% ipython --no-banner

In [1]: import numpy as np

In [2]: np.set_printoptions(precision=2, suppress=True, linewidth=140)

In [3]: m1 = np.array([[1, 0, 0, 0, 0, 0],
   ...:     [0, 1, 0, 0, 0, 0],
   ...:     [-2, -3, 1, 0, 0, 0],
   ...:     [1, -2, 2, 1, 0, 0],
   ...:     [-2, 3, -3, -2, 1, 0],
   ...:     [-3, 0, 2, -1, -2, 1]])

In [4]: u = np.array([4, 1, 6, 6, 7, 7])

In [5]: A2 = m1 + np.outer(u, np.eye(6)[4])

In [6]: print(np.linalg.matrix_rank(np.linalg.inv(A2) - np.linalg.inv(m1), tol=1e-8))
1

In [7]: print(np.sort(np.linalg.eigvals(m1)))
[1. 1. 1. 1. 1. 1.]

In [8]: print(m1 @ m1)
[[  1   0   0   0   0   0]
 [  0   1   0   0   0   0]
 [ -4  -6   1   0   0   0]
 [ -2 -10   4   1   0   0]
 [  0  19 -10  -4   1   0]
 [ -7 -10   8   2  -4   1]]

In [9]: print(np.linalg.matrix_rank(m1 - m1[0, 0] * np.eye(6)))
4

In [10]: Q, evecs = np.linalg.qr(m1[:, :4])[0], np.linalg.qr(m1[:, 4:])[0]

In [11]: sv = np.linalg.svd(Q.T @ evecs, compute_uv=False)

In [12]: print(round(float(np.linalg.norm(Q @ Q.T - evecs @ evecs.T, 2)), 2))
1.0

In [13]: print(np.degrees(np.arccos(sv.clip(0, 1))))
[ 4.48 28.65]

In [14]: rng = np.random.default_rng(7266)

In [15]: idx = rng.permutation(6)

In [16]: A2 = m1[:, idx] * rng.choice([-1, 1], 6)

In [17]: print(A2)
[[ 0  0  0  1  0  0]
 [ 0  0  0  0  0 -1]
 [ 0  0  0 -2  1  3]
 [ 0 -1  0  1  2  2]
 [ 0  2 -1 -2 -3 -3]
 [ 1  1  2 -3  2  0]]

In [18]: left, _, Vh = np.linalg.svd(m1.T @ A2)

In [19]: print(np.round(left @ Vh, 2) + 0)
[[ 0.  0.  0.  1.  0.  0.]
 [ 0.  0.  0.  0.  0. -1.]
 [ 0.  0.  0.  0.  1.  0.]
 [ 0. -1.  0.  0.  0.  0.]
 [ 0.  0. -1.  0.  0.  0.]
 [ 1.  0.  0.  0.  0.  0.]]
